$ ipython --no-banner

In [1]: import numpy as np

In [2]: np.set_printoptions(precision=2, suppress=True, linewidth=140)

In [3]: K = np.load("run11.npy")

In [4]: K
Out[4]: 
array([[  7,   6,   2,   7,  -1,   1],
       [ 12,  -3,  -7,  11, -10,   7],
       [ 17,  -8, -16,   7,  -3,   5],
       [ 16,  -3, -22,  -1,  -4,  11],
       [  8,  -5, -23,   2,  -6,   8],
       [ 11, -13, -21,   1,   1,   3],
       [  6, -21, -30,  -1,  -7,   2],
       [  6, -22, -26,  -7, -13,   6],
       [  4, -17, -27, -11, -10,   7],
       [ 10, -25, -31, -17, -11,   0]])

In [5]: proj = K @ np.linalg.solve(K.T @ K, K.T)

In [6]: np.allclose(proj @ proj, proj)
Out[6]: True

In [7]: proj @ K[:, 2]
Out[7]: array([  2.,  -7., -16., -22., -23., -21., -30., -26., -27., -31.])

In [8]: np.linalg.matrix_rank(np.eye(10) - proj)
Out[8]: np.int64(4)

In [9]: x0 = np.array([3, 0, 3, 3, 0, 3])

In [10]: target = K @ x0

In [11]: np.round(np.linalg.solve(K.T @ K, K.T @ target), 2) + 0
Out[11]: array([3., 0., 3., 3., 0., 3.])

In [12]: print(target)
[  51   69   39   12  -15  -18  -69  -63  -81 -114]

In [13]: np.round(np.linalg.lstsq(K, target)[0], 2) + 0
Out[13]: array([3., 0., 3., 3., 0., 3.])

In [14]: rng = np.random.default_rng(5034)

In [15]: target = target + 0.3 * rng.normal(size=10)

In [16]: target
Out[16]: array([  51.04,   69.25,   39.43,   11.98,  -14.87,  -18.19,  -68.75,  -62.63,  -80.7 , -114.29])

In [17]: b, *_ = np.linalg.lstsq(K, target)

In [18]: b.round()
Out[18]: array([ 3., -0.,  3.,  3., -0.,  3.])

In [19]: np.round(K.T @ (target - K @ b), 2) + 0
Out[19]: array([0., 0., 0., 0., 0., 0.])

In [20]: B = K / np.linalg.norm(K, axis=1, keepdims=True)

In [21]: cov = B @ B.T

In [22]: (cov - 2 * np.eye(10)).round(6).argmax(axis=1)
Out[22]: array([1, 2, 3, 4, 3, 6, 7, 8, 7, 8])

In [23]: cov[2]
Out[23]: array([0.31, 0.84, 1.  , 0.9 , 0.87, 0.9 , 0.78, 0.71, 0.66, 0.65])

In [24]: np.linalg.norm(B, axis=1)
Out[24]: array([1., 1., 1., 1., 1., 1., 1., 1., 1., 1.])

In [25]: (np.abs(cov) > 0.9).astype(int)
Out[25]: 
array([[1, 0, 0, 0, 0, 0, 0, 0, 0, 0],
       [0, 1, 0, 0, 0, 0, 0, 0, 0, 0],
       [0, 0, 1, 1, 0, 1, 0, 0, 0, 0],
       [0, 0, 1, 1, 1, 0, 0, 0, 0, 0],
       [0, 0, 0, 1, 1, 0, 0, 0, 0, 0],
       [0, 0, 1, 0, 0, 1, 1, 0, 0, 0],
       [0, 0, 0, 0, 0, 1, 1, 1, 1, 1],
       [0, 0, 0, 0, 0, 0, 1, 1, 1, 1],
       [0, 0, 0, 0, 0, 0, 1, 1, 1, 1],
       [0, 0, 0, 0, 0, 0, 1, 1, 1, 1]])

In [26]: B = K / np.sqrt((K ** 2).mean(axis=1, keepdims=True))

In [27]: B[1]
Out[27]: array([ 1.35, -0.34, -0.79,  1.24, -1.13,  0.79])

In [28]: np.linalg.matrix_rank(K - K.mean(axis=1, keepdims=True))
Out[28]: np.int64(5)
